>>> import numpy as np
>>> import numpy.linalg as la
>>> np.set_printoptions(precision=3, suppress=True, linewidth=200)
>>> F = np.load("dump.npy")
>>> F
array([[ 2, -3,  0],
       [-3,  2, -3],
       [ 0, -3,  2]])
>>> # equal to its transpose
>>> def softmax(z):
...     e = np.exp(z - z.max(axis=-1, keepdims=True))
...     return e / e.sum(axis=-1, keepdims=True)
... 
>>> softmax(F[0])
array([0.876, 0.006, 0.118])
>>> S = F @ F.T / np.sqrt(3)
>>> np.round(softmax(S + np.triu(np.full(S.shape, -np.inf), 1)), 3) + 0
array([[1.  , 0.  , 0.  ],
       [0.  , 1.  , 0.  ],
       [0.09, 0.  , 0.91]])
>>> np.round(softmax(S), 3) + 0
array([[0.91, 0.  , 0.09],
       [0.  , 1.  , 0.  ],
       [0.09, 0.  , 0.91]])
>>> vals, vecs = la.eigh(F)
>>> x0 = np.array([3, -3, 1])
>>> np.abs(F).sum(axis=1).max(), round(np.abs(vals).max(), 3)
(np.int64(8), np.float64(6.243))
>>> x0 @ F @ x0
np.int64(110)
>>> A = np.load("m.npy")
>>> A
array([[ 3.,  3.,  3.],
       [ 3., 11.,  9.],
       [ 3.,  9., 11.]])
>>> Q = F.astype(float).copy()
>>> for j in range(3):
...     Q[:, j] -= Q[:, :j] @ (Q[:, :j].T @ Q[:, j])
...     Q[:, j] /= la.norm(Q[:, j])
... 
>>> np.round(Q.T @ Q, 3) + 0
array([[1., 0., 0.],
       [0., 1., 0.],
       [0., 0., 1.]])
>>> U, sig, Vh = la.svd(A, full_matrices=False)
>>> np.cumsum(sig ** 2) / np.sum(sig ** 2)
array([0.982, 0.991, 1.   ])
>>> np.abs(Vh[0])
array([0.229, 0.688, 0.688])
>>> np.round(Vh @ Vh.T, 3) + 0
array([[1., 0., 0.],
       [0., 1., 0.],
       [0., 0., 1.]])
>>> sig / sig[0]
array([1.   , 0.095, 0.095])
>>> np.allclose(U * sig @ Vh, A)
True
>>> U.shape, sig.shape, Vh.shape
((3, 3), (3,), (3, 3))
>>> np.abs(U[:, 0]).round(6).argmax()
np.int64(1)
>>> sig
array([21.,  2.,  2.])
>>> la.norm(A, axis=0)
array([ 5.196, 14.526, 14.526])
>>> A[1] @ A[2]
np.float64(207.0)
>>> np.round(la.norm(A, "nuc"), 3)
np.float64(25.0)
>>> la.norm(A, axis=1).argmax()
np.int64(1)
>>> round(float(la.norm(A, 2)), 3)
21.0
>>> low = la.cholesky(A)
>>> low @ low.T
array([[ 3.,  3.,  3.],
       [ 3., 11.,  9.],
       [ 3.,  9., 11.]])
>>> A / np.sqrt(np.outer(np.diag(A), np.diag(A)))
array([[1.   , 0.522, 0.522],
       [0.522, 1.   , 0.818],
       [0.522, 0.818, 1.   ]])
>>> np.round(np.prod(np.diag(low)) ** 2, 3), np.round(la.det(A), 3)
(np.float64(84.0), np.float64(84.0))
>>> vals, vecs = la.eigh(A)
>>> la.eigvalsh(A + 2 * np.eye(3))
array([ 4.,  4., 23.])
>>> np.abs(vecs[:, -1])
array([0.229, 0.688, 0.688])
>>> np.unique(vals.round(6) + 0, return_counts=True)[1]
array([2, 1])
>>> np.round(vecs.T @ vecs, 3) + 0
array([[1., 0., 0.],
       [0., 1., 0.],
       [0., 0., 1.]])
>>> mat = np.loadtxt("a.csv", delimiter=",")
>>> mat
array([[ 1.,  0.,  0.,  0.,  0.],
       [ 2.,  1.,  0.,  0.,  0.],
       [-1., -1.,  1.,  0.,  0.],
       [ 0., -2., -2.,  1.,  0.],
       [-2.,  0., -1.,  1.,  1.]])
>>> rng = np.random.default_rng(663533)
>>> M2 = mat + rng.integers(-2, 3, (5, 4)) @ rng.integers(-2, 3, (4, 5))
>>> M2
array([[ -6.,   1.,  -2.,  -2.,   2.],
       [ -7.,   0.,   2.,   2.,   2.],
       [  7.,   1.,  -3.,  -4.,  -2.],
       [ -1.,   2.,  -7.,  -4.,   3.],
       [-11.,   2.,  -2.,   0.,   6.]])
>>> np.round(la.svd(M2 - mat, compute_uv=False), 3) + 0
array([17.705, 11.406,  2.097,  0.139,  0.   ])
>>> la.matrix_rank(M2 - mat, tol=1e-8)
np.int64(4)
>>> x0 = np.array([1, 4, 8, 6, 1])
>>> rhs = M2 @ x0
>>> rhs
array([-28.,  23., -39., -70., -13.])
>>> la.solve(M2, rhs)
array([1., 4., 8., 6., 1.])
>>> np.round(la.solve(M2, M2[:, 1]), 3) + 0
array([0., 1., 0., 0., 0.])
>>> np.round(la.solve(M2.T, M2[1]), 3) + 0
array([0., 1., 0., 0., 0.])
>>> M2 = la.inv(mat)
>>> (np.abs(M2) > 1e-9).astype(int)
array([[1, 0, 0, 0, 0],
       [1, 1, 0, 0, 0],
       [1, 1, 1, 0, 0],
       [1, 1, 1, 1, 0],
       [1, 1, 1, 1, 1]])
>>> M2
array([[ 1.,  0.,  0.,  0.,  0.],
       [-2.,  1., -0., -0., -0.],
       [-1.,  1.,  1., -0., -0.],
       [-6.,  4.,  2.,  1.,  0.],
       [ 7., -3., -1., -1.,  1.]])
>>> np.round(la.inv(M2), 3) + 0
array([[ 1.,  0.,  0.,  0.,  0.],
       [ 2.,  1.,  0.,  0.,  0.],
       [-1., -1.,  1.,  0.,  0.],
       [ 0., -2., -2.,  1.,  0.],
       [-2.,  0., -1.,  1.,  1.]])
>>> np.round(la.slogdet(mat)[0], 3)
np.float64(1.0)
>>> vals, vecs = la.eig(M2)
>>> M2 @ vecs[:, 0] - vals[0] * vecs[:, 0]
array([0., 0., 0., 0., 0.])
>>> vals, vecs = la.eig(mat)
>>> vals
array([1., 1., 1., 1., 1.])
>>> np.sort(la.eigvals(mat.T))
array([1., 1., 1., 1., 1.])
>>> np.prod(vals)
np.float64(1.0)
>>> K = np.array([[6, 5, 5], [5, 2, 4], [5, 4, 6]])
>>> r0 = np.array([2, 3, 2])
>>> M2 = K + np.outer(r0, np.eye(3)[1])
>>> la.matrix_rank(M2 - K)
np.int64(1)
>>> round(la.det(M2) / la.det(K), 3), np.round(1 + la.solve(K, r0)[1], 3)
(np.float64(0.375), np.float64(0.375))
>>> [round(float(la.det(K[:i, :i])), 2) + 0 for i in range(1, 4)]
[6.0, -13.0, -24.0]
>>> np.all(la.eigvalsh(K) > 0)
np.False_
>>> np.round(la.eigvalsh(K).min(), 3)
np.float64(-1.455)
>>> M2 = K / np.sqrt((K ** 2).mean(axis=1, keepdims=True))
>>> M2[0]
array([1.121, 0.934, 0.934])
>>> K - K.mean(axis=1, keepdims=True)
array([[ 0.667, -0.333, -0.333],
       [ 1.333, -1.667,  0.333],
       [ 0.   , -1.   ,  1.   ]])
>>> M2 = np.array([[0, 1], [2, 2]])
>>> C = np.kron(M2, K)
>>> C
array([[ 0,  0,  0,  6,  5,  5],
       [ 0,  0,  0,  5,  2,  4],
       [ 0,  0,  0,  5,  4,  6],
       [12, 10, 10, 12, 10, 10],
       [10,  4,  8, 10,  4,  8],
       [10,  8, 12, 10,  8, 12]])
>>> la.matrix_rank(C)
np.int64(6)
>>> E = np.load("test10.npy")
>>> E
array([[ 0,  0,  0,  0],
       [ 0,  0,  0,  0],
       [ 0,  0,  0,  0],
       [-3,  1,  1,  0],
       [-2,  5,  6, -4],
       [ 0,  0,  0,  0],
       [ 0,  0,  0,  0],
       [-3,  1,  1,  0],
       [-3,  4,  0, -3],
       [ 0,  0,  0,  0],
       [-3,  4,  0, -3],
       [ 0,  0,  0,  0],
       [-2,  5,  6, -4],
       [ 0,  0,  0,  0],
       [ 0,  0,  0,  0],
       [-3,  1,  1,  0]])
>>> try:
...     la.inv(E)
... except la.LinAlgError as e:
...     print(e)
... 
Last 2 dimensions of the array must be square
>>> round(float(np.trace(la.pinv(E) @ E)), 3)
3.0
>>> U, sig, Vh = la.svd(E)
>>> sig.round(3) + 0
array([14.794,  5.491,  3.74 ,  0.   ])
>>> np.argmax(sig[:-1] / (sig[1:] + 1e-6)) + 1
np.int64(3)
>>> M2 = U[:, :3] @ np.diag(sig[:3]) @ Vh[:3]
>>> la.matrix_rank(M2)
np.int64(3)
>>> np.round(la.norm(E - M2, 2), 3), round(float(sig[3]), 3)
(np.float64(0.0), 0.0)
>>> np.round(np.abs(E - M2).max(), 3)
np.float64(0.0)
>>> W0 = np.loadtxt("data.csv", delimiter=",")
>>> W0
array([[ 4.042, -2.696, -1.853],
       [ 3.29 , -4.217, -2.74 ],
       [ 2.767, -3.505, -1.015],
       [-0.028, -0.575, -1.609],
       [-1.554, -1.235,  2.696],
       [-2.546, -0.998,  0.505],
       [ 3.389, -2.855, -1.761],
       [-0.446, -4.037,  0.509],
       [-0.3  , -1.055,  0.051],
       [-1.448, -4.654,  0.451],
       [-0.315, -1.975,  2.28 ],
       [-0.959, -3.685,  1.438],
       [-2.188, -4.452,  2.515],
       [-0.409, -0.618,  0.862]])
>>> la.svd(W0, compute_uv=False)
array([11.397,  9.469,  3.012])
>>> W0.mean(axis=0)
array([ 0.235, -2.611,  0.166])
>>> np.round(la.norm(W0), 3)
np.float64(15.121)
>>> np.unravel_index(np.abs(W0).argmax(), W0.shape)
(np.int64(9), np.int64(1))
>>> la.rank(W0)
Traceback (most recent call last):
  File "<python-input-99>", line 1, in <module>
    la.rank(W0)
    ^^^^^^^
AttributeError: module 'numpy.linalg' has no attribute 'rank'
>>> np.count_nonzero(W0)
np.int64(42)
>>> M2 = np.c_[W0[:, :2] @ np.array([[2, -2], [3, 1]]), np.array([0, -4, 0, 0, -2, -3, -2, -1, 5, -4, 4, 1, 4, -2])]
>>> M2
array([[ -0.004, -10.78 ,   0.   ],
       [ -6.071, -10.797,  -4.   ],
       [ -4.981,  -9.039,   0.   ],
       [ -1.781,  -0.519,   0.   ],
       [ -6.813,   1.873,  -2.   ],
       [ -8.086,   4.094,  -3.   ],
       [ -1.787,  -9.633,  -2.   ],
       [-13.003,  -3.145,  -1.   ],
       [ -3.765,  -0.455,   5.   ],
       [-16.858,  -1.758,  -4.   ],
       [ -6.555,  -1.345,   4.   ],
       [-12.973,  -1.767,   1.   ],
       [-17.732,  -0.076,   4.   ],
       [ -2.672,   0.2  ,  -2.   ]])
>>> la.norm(la.qr(W0)[0].T @ M2, axis=0) ** 2 / ((M2 ** 2).sum(axis=0) + 1e-12)
array([1.   , 1.   , 0.228])
>>> np.round(la.lstsq(W0, M2[:, 0])[0], 3) + 0
array([2., 3., 0.])
>>> la.matrix_rank(M2)
np.int64(3)
>>> la.matrix_rank(np.c_[W0, M2])
np.int64(4)
